% python3 -q
>>> import numpy as np
>>> from numpy import linalg as LA
>>> np.set_printoptions(precision=1, suppress=True, linewidth=200)
>>> rnd = lambda a: np.round(a, 1) + 0
>>> M = np.array([[-0.2, 0.8, 0.1, -0.3],
...     [-2.4, 0.0, 2.4, -0.2],
...     [1.2, 1.6, -0.1, -0.2]])
>>> print(M)
[[-0.2  0.8  0.1 -0.3]
 [-2.4  0.   2.4 -0.2]
 [ 1.2  1.6 -0.1 -0.2]]
>>> vec = np.array([2, 2, 2, 0])
>>> h = np.maximum(M @ vec, 0)
>>> rnd(np.tanh(M @ vec))
array([0.9, 0. , 1. ])
>>> C2 = M.T @ M
>>> print(np.allclose(C2, C2.T))
True
>>> print(rnd(LA.eigvalsh(C2)[::-1]))
[12.7  3.5  0.2  0. ]
>>> LA.matrix_rank(C2)
np.int64(3)
>>> (M @ M.T).shape
(3, 3)
>>> print(rnd(np.diag(C2)))
[7.2 3.2 5.8 0.2]
>>> rnd(C2)
array([[ 7.2,  1.8, -5.9,  0.3],
       [ 1.8,  3.2, -0.1, -0.6],
       [-5.9, -0.1,  5.8, -0.5],
       [ 0.3, -0.6, -0.5,  0.2]])
>>> W = np.array([[2, 2, 0, 1], [2, 1, 0, 0], [1, 2, 0, 1], [2, 0, 0, 1]])
>>> beta = np.array([1, 1, 0, 2])
>>> H = np.maximum(M @ W + beta, 0)
>>> LA.matrix_rank(H)
np.int64(3)
>>> print((H > 0).astype(int))
[[1 1 0 1]
 [0 1 0 1]
 [1 1 0 1]]
>>> W2 = np.array([[-2, -2, -3], [1, 3, -1], [-3, 3, 2], [1, -2, 1]])
>>> rnd(H @ W2)
array([[ -0.2,  -1.8,  -5.1],
       [  2.8,  -0.6,   0.8],
       [ -4.5,  -3.6, -20.2]])
>>> arr = np.loadtxt("out4.csv", delimiter=",")
>>> arr
array([[ -2.5,   0.2,  -6.4,   5.8],
       [  2.8,   0.6,  -3.9,  -4.5],
       [ -2.8,   1.5,  -1.7,  -2.8],
       [  7.9,  -0.5,   4.5,   9. ],
       [  1.9,  -2. ,  -2.7,   9.3],
       [ -2.6,   5.5,   4.7,  -3.4],
       [ -0.4,  -1. ,   4.5,   8.5],
       [  0.1,  -0.7,  11.5,  -1.9],
       [  0. ,  -0.2, -18.4,  -4.5],
       [  0.1,   3.7,  -5.3,  -7.1],
       [ -4.4,   2.7,   6.4,  -8.6],
       [  1.1,   0.3,  10.6,   2.2],
       [  1.9,   2.8,  12.5,  -8.6],
       [ -2.6,  -1.1,  -8. ,  20.7],
       [ -1.2,   9.6,   0. ,  14. ],
       [ 10.2,   0.7,  -2.1,  -4.1],
       [  0.1,   2.1,   9.9,  -7.2],
       [  2.7,   0.6,  -3.8,   8.6],
       [ -5.7,   0.7,   0.7, -12.4],
       [  6.5,   2.9,  16.9,   7. ],
       [ -7.7,  -1. ,   9.3, -16.8],
       [ -1.7,   5.2,   0.2,   1.1],
       [ -3.4,  -2.6,   1.1,  -8.5],
       [  4.7,   1.1,  -9. ,  10.5],
       [  1. ,  -0.6,  -5. ,  -9.7],
       [  2.8,   3.3, -11.2, -15.2]])
>>> Xs = arr - arr.mean(axis=0)
>>> left, sv, Vh = LA.svd(Xs, full_matrices=False)
>>> rnd(Vh[0] * np.sign(Vh[0, np.abs(Vh[0]).argmax()]))
array([ 0.1,  0. , -0.3,  0.9])
>>> print(rnd(np.abs(Vh[-1])))
[0. 1. 0. 0.]
>>> print(rnd(sv ** 2 / (sv ** 2).sum()))
[0.5 0.4 0.1 0. ]
>>> print(rnd(sv))
[48.9 40.7 19.3 13.3]
>>> np.searchsorted(np.cumsum(sv ** 2) / (sv ** 2).sum(), 0.9) + 1
np.int64(3)
>>> A2 = np.array([[2, 2], [1, 0], [0, 0], [1, 0]])
>>> W2 = np.array([[0, 2, 0, 2], [2, 3, 1, 0]])
>>> mat = A2 @ W2
>>> mat
array([[ 4, 10,  2,  4],
       [ 0,  2,  0,  2],
       [ 0,  0,  0,  0],
       [ 0,  2,  0,  2]])
>>> LA.cond(mat) > 100
np.True_
>>> LA.matrix_rank(mat, rtol=0.1)
np.int64(2)
>>> np.argsort(-LA.norm(mat, axis=0).round(6), kind="stable")[:3]
array([1, 3, 0])
>>> np.allclose(mat[:-1].T @ LA.lstsq(mat[:-1].T, mat[-1])[0], mat[-1])
True
>>> print(np.abs(np.diag(LA.qr(mat)[1])) > 1e-9)
[ True  True False False]
>>> rng = np.random.default_rng(934)
>>> z = rng.permutation(4)
>>> print(z)
[3 2 0 1]
>>> A2 = mat[z][:, z]
>>> np.trace(A2)
np.int64(8)
>>> np.diag(A2)
array([2, 0, 4, 2])
>>> rnd(LA.det(A2)), rnd(LA.det(mat[z]))
(np.float64(0.0), np.float64(0.0))
>>> rnd(np.sort(np.abs(LA.eigvals(A2))))
array([0., 0., 4., 4.])
>>> f = np.array([3, 2])
>>> np.cross(mat[0, :3], mat[1, :3])
array([-4,  0,  8])
>>> m1 = np.array([[3, 3, -3, 5, 6],
...     [3, 3, -3, 5, 6],
...     [1, 1, -5, 3, 4],
...     [3, 3, -3, 5, 6],
...     [3, 3, -3, 5, 6]])
>>> vec = np.array([4, 6, -5, -6, -3])
>>> m1 @ (2 * vec)
array([-6, -6, 10, -6, -6])
>>> A2 = m1 / np.sqrt((m1 ** 2).mean(axis=1, keepdims=True))
>>> print(rnd(LA.norm(A2, axis=1)))
[2.2 2.2 2.2 2.2 2.2]
>>> print(rnd(m1 - m1.mean(axis=1, keepdims=True)))
[[ 0.2  0.2 -5.8  2.2  3.2]
 [ 0.2  0.2 -5.8  2.2  3.2]
 [ 0.2  0.2 -5.8  2.2  3.2]
 [ 0.2  0.2 -5.8  2.2  3.2]
 [ 0.2  0.2 -5.8  2.2  3.2]]
>>> E = np.load("dump.npy")
>>> rnd(E)
array([[ 0.9, -0.1, -0.4,  0.3,  0.1,  0.1],
       [-0.1,  0.9,  0.2, -0.1,  0.1,  0.3],
       [-0.4,  0.2,  1.3,  0. , -0.8,  0.3],
       [ 0.3, -0.1,  0. ,  0.1,  0. ,  0.1],
       [ 0.1,  0.1, -0.8,  0. ,  0.5, -0.2],
       [ 0.1,  0.3,  0.3,  0.1, -0.2,  0.2]])
>>> rnd(LA.matrix_power(E, 3))
array([[ 1.4, -0.3, -1.8,  0.4,  0.8, -0.2],
       [-0.3,  1. ,  0.8, -0.1, -0.3,  0.4],
       [-1.8,  0.8,  5.3, -0.3, -2.9,  1.3],
       [ 0.4, -0.1, -0.3,  0.1,  0.1,  0. ],
       [ 0.8, -0.3, -2.9,  0.1,  1.7, -0.7],
       [-0.2,  0.4,  1.3,  0. , -0.7,  0.4]])
>>> rnd(LA.det(E))
np.float64(0.0)
>>> rnd(np.sort(np.abs(LA.eigvals(E))))
array([0., 0., 0., 1., 1., 2.])
>>> np.allclose(E, E.T)
True
>>> rnd((E + E.T) / 2)
array([[ 0.9, -0.1, -0.4,  0.3,  0.1,  0.1],
       [-0.1,  0.9,  0.2, -0.1,  0.1,  0.3],
       [-0.4,  0.2,  1.3,  0. , -0.8,  0.3],
       [ 0.3, -0.1,  0. ,  0.1,  0. ,  0.1],
       [ 0.1,  0.1, -0.8,  0. ,  0.5, -0.2],
       [ 0.1,  0.3,  0.3,  0.1, -0.2,  0.2]])
>>> th = np.radians(90)
>>> Rm = np.eye(4)
>>> Rm[0, 0] = Rm[2, 2] = np.cos(th)
>>> Rm[0, 2], Rm[2, 0] = -np.sin(th), np.sin(th)
>>> print(rnd(Rm))
[[ 0.  0. -1.  0.]
 [ 0.  1.  0.  0.]
 [ 1.  0.  0.  0.]
 [ 0.  0.  0.  1.]]
>>> A2 = mat @ Rm.T
>>> np.allclose(mat @ mat.T, A2 @ A2.T)
True
>>> np.abs(A2 - mat).max(axis=0)
array([6., 0., 2., 0.])
>>> A = np.load("a.npy")
>>> A
array([[ -6.9,  15. ,  -3.7],
       [ -4.4,  -6.4,   1.1],
       [  0.1,  18.3, -16.6],
       [  1.1,   9.7, -24.5],
       [ -5. ,   0. ,   4.2],
       [  5.6,   1.2,  -8. ],
       [ -2.9, -13.9,  -4.1],
       [  3. , -13.1, -16.3],
       [  1.6,   1.4,  -7.6],
       [  6.1,  22.9,   5.8],
       [-13.7,  -7.5,   5.8],
       [ -2.6,   0.7,  -5.7],
       [  6.5,  -1.9, -10.5],
       [  0.8,   5.7,   2.8],
       [ 16.3,  13.3,   3.7],
       [  1.3,  16.8,   8.7],
       [ -7.8,   4.5,  -4.9],
       [ -0.2,  -4.2,   8. ],
       [  3.1,   5.5,   9.2],
       [ 14.4,  -3.3,   4.2],
       [  6.9,   5. ,  -4.2],
       [ -0.4,  10.9,   5.2],
       [  0.9,  27.5,   5.1],
       [  0.2,   2.4,   7.2],
       [ -8.9,   0. ,  -0.6]])
>>> A2 = M + rng.integers(-2, 3, (3, 2)) @ rng.integers(-2, 3, (2, 4))
>>> rnd(A2)
array([[ 5.8, -3.2, -5.9, -6.3],
       [-4.4,  0. ,  3.4,  1.8],
       [ 0.2,  3.6,  1.9,  0.8]])
>>> np.abs(A2 - M).sum(axis=1)
array([22.,  5.,  6.])
>>> rnd(A2 - M)
array([[ 6., -4., -6., -6.],
       [-2.,  0.,  1.,  2.],
       [-1.,  2.,  2.,  1.]])
>>> LA.matrix_rank(A2 - M, tol=1e-8)
np.int64(2)
>>> print(rnd(LA.svd(A2 - M, compute_uv=False)))
[11.8  1.9  0. ]
>>> rnd(LA.norm(A2[0], 1)), rnd(LA.norm(A2[0], np.inf))
(np.float64(21.2), np.float64(6.3))
>>> rnd(LA.norm(A2, "nuc"))
np.float64(17.7)
>>> rnd(LA.norm(A2[0] - A2[2]))
np.float64(13.7)
>>> feats = np.loadtxt("w.csv", delimiter=",")
>>> feats
array([[-2.,  0., -1.,  0.,  0.,  1.],
       [ 0.,  1.,  0.,  3.,  0.,  0.],
       [-3.,  0.,  0.,  0.,  0.,  0.],
       [ 0., -3.,  0.,  1.,  0.,  0.],
       [ 0.,  0.,  0.,  0.,  2.,  0.],
       [ 0.,  0., -2.,  0.,  0., -2.]])
>>> print(np.flatnonzero(LA.matrix_power((feats != 0) + (feats.T != 0) + np.eye(6), 6)[4]))
[4]
>>> rnd(LA.norm(feats, axis=1))
array([2.4, 3.2, 3. , 3.2, 2. , 2.8])
>>> rnd(LA.norm(feats) ** 2 / LA.norm(feats, 2) ** 2)
np.float64(3.4)
>>> LA.norm(feats, axis=1).argmax()
np.int64(1)
>>> print(rnd(LA.norm(feats, 2)))
3.7
>>> rnd(LA.norm(feats[5] - feats[4]))
np.float64(3.5)
>>> A2 = feats / np.sqrt((feats ** 2).mean(axis=1, keepdims=True))
>>> rnd(LA.norm(A2, axis=1))
array([2.4, 2.4, 2.4, 2.4, 2.4, 2.4])
>>> LA.matrix_rank(feats - feats.mean(axis=1, keepdims=True))
np.int64(5)
>>> print(rnd(feats - feats.mean(axis=1, keepdims=True)))
[[-1.7  0.3 -0.7  0.3  0.3  1.3]
 [-0.7  0.3 -0.7  2.3 -0.7 -0.7]
 [-2.5  0.5  0.5  0.5  0.5  0.5]
 [ 0.3 -2.7  0.3  1.3  0.3  0.3]
 [-0.3 -0.3 -0.3 -0.3  1.7 -0.3]
 [ 0.7  0.7 -1.3  0.7  0.7 -1.3]]
